$ ipython --no-banner

In [1]: import numpy as np

In [2]: np.set_printoptions(suppress=True, linewidth=160)

In [3]: W0 = np.loadtxt("a.csv", delimiter=",")

In [4]: W0
Out[4]: 
array([[  0.09,  -0.09,  -4.35,   0.12,   1.29,  -4.77,   1.93,  -0.96,  15.62,  -0.97,   4.42,  -0.11],
       [  0.15,  -0.2 ,   2.69,   0.8 ,   0.34,   3.61,   0.66,   0.74,  -1.65,   0.54,   0.23,   0.79],
       [  0.09,   0.37,  -1.44,  -0.23,   2.07,  -3.2 ,  -0.6 ,   0.16,  -0.63,  -0.35,   1.74,  -1.37],
       [  0.27,   0.1 ,  -0.23,  -1.46,   2.  ,  -5.22,   0.95,   0.25,  -5.44,  -0.6 ,  -3.31,  -4.02],
       [  0.28,  -0.09,  -1.24,   0.4 ,  -1.86,  -5.89,  -1.72,  -0.44, -15.1 ,   0.92,  -4.46,   3.54],
       [ -0.03,   0.11,  -4.26,  -0.09,  -1.  ,  11.73,  -0.81,   0.16, -14.7 ,  -1.13,  -0.38,   4.47],
       [ -0.06,   0.19,  -2.23,   0.56,  -1.71,   2.95,   0.48,  -0.54,  10.88,   0.03,  -1.27,  -0.19],
       [  0.  ,   0.26,  -2.98,  -0.44,  -1.66,   5.31,   0.16,   0.22,  16.78,  -0.22,  -0.11,  -1.11],
       [ -0.41,   0.53,  -2.59,   0.2 ,  -0.75,  -7.15,   1.88,   0.94, -15.22,  -0.1 ,  -0.99,   0.24],
       [  0.48,   0.3 ,   0.  ,  -1.43,   0.68,   3.66,   3.15,   0.27,   1.19,  -0.17,   6.49,  -0.9 ],
       [  0.3 ,  -0.04,  -8.02,  -0.19,  -0.84,  -1.94,  -2.63,   0.24,  -7.32,   0.62,  -5.92,   4.83],
       [  0.25,   0.13,  -2.25,   1.03,   0.43,  -1.41,  -0.8 ,   0.72,   0.7 ,   0.  ,  -2.71,  -1.08],
       [  0.04,   0.31,  -3.63,   0.59,   0.95,  -6.89,   1.55,   0.31,  13.35,   0.1 ,  -0.35,  -1.17],
       [ -0.08,  -0.2 ,  -2.46,  -0.7 ,  -0.45,  -4.43,   1.68,  -0.34,  -7.47,  -0.09,  -0.42,   2.78],
       [  0.41,  -0.08,   3.88,  -0.72,   0.92,  -8.15,  -0.3 ,   0.19, -15.81,  -0.47,   2.36,   2.96],
       [ -0.01,  -0.23,  -4.31,  -0.32,  -1.09,  -1.9 ,  -2.68,   0.51,  -7.14,   0.64,   1.87,   2.21],
       [  0.48,  -0.07,   3.77,   0.38,   0.14,  -8.63,   1.38,   0.66, -14.82,  -0.05,  -0.12,  -1.79],
       [ -0.01,  -0.29,   8.84,  -0.42,   0.55,  -3.9 ,  -1.22,  -0.56,  -1.78,   0.95,   1.19,  -0.46],
       [  0.17,   0.06,  -7.94,   0.03,  -1.7 ,   6.1 ,  -3.06,  -0.24,   2.13,   0.56,  -2.42,  -0.93],
       [  0.29,  -0.21,   3.85,   0.24,   0.17,   4.39,  -0.7 ,  -0.45,   4.03,  -0.33,  -8.62,   0.23],
       [ -0.13,  -0.21,   1.64,   0.76,   0.58,   1.94,  -0.1 ,   0.08,  -6.44,  -0.7 ,   0.  ,  -0.33],
       [  0.18,  -0.19,   1.83,  -0.29,  -0.19,  13.89,  -4.82,  -0.5 ,   8.85,  -0.01,  -3.29,   1.88],
       [ -0.26,   0.02,   1.24,   0.68,   0.96,  -0.85,   2.71,   0.31,  -6.5 ,  -0.76,   4.85,   2.34],
       [ -0.55,   0.32,  -0.14,  -0.29,  -0.52,  -4.63,  -0.17,  -0.21,   0.92,  -0.82,  -1.5 ,   3.94],
       [ -0.14,   0.54,  -9.94,  -0.47,   1.6 ,  12.03,  -1.42,  -0.24,   1.45,   0.44,  10.39,  -1.32],
       [  0.75,  -0.15,   7.41,  -0.15,   2.51,   9.08,  -3.5 ,   0.4 ,   3.94,  -0.66,   3.02,  -0.52],
       [  0.69,   0.08,  -7.9 ,  -0.84,  -0.71,   0.28,   3.02,   0.55,   7.63,  -0.67,  -1.69,  -2.09]])

In [5]: Xc = (W0 - W0.mean(axis=0)) / W0.std(axis=0)

In [6]: np.argwhere(np.abs(Xc) > 2)
Out[6]: 
array([[ 0,  7],
       [ 3,  3],
       [ 3, 11],
       [ 8,  1],
       [ 9,  3],
       [17,  2],
       [19, 10],
       [21,  5],
       [21,  6],
       [23,  0],
       [24,  1],
       [24, 10],
       [25,  0],
       [25,  4]])

In [7]: c = np.linalg.lstsq(np.delete(Xc, 8, axis=1), Xc[:, 8])[0]

In [8]: np.abs(c).argmax()
Out[8]: np.int64(10)

In [9]: np.round(1 - np.var(Xc[:, 8] - np.delete(Xc, 8, axis=1) @ c), 2)
Out[9]: np.float64(0.49)

In [10]: c.round(2)
Out[10]: array([ 0.08,  0.09, -0.12,  0.16, -0.02,  0.29,  0.1 , -0.45, -0.08, -0.05, -0.46])
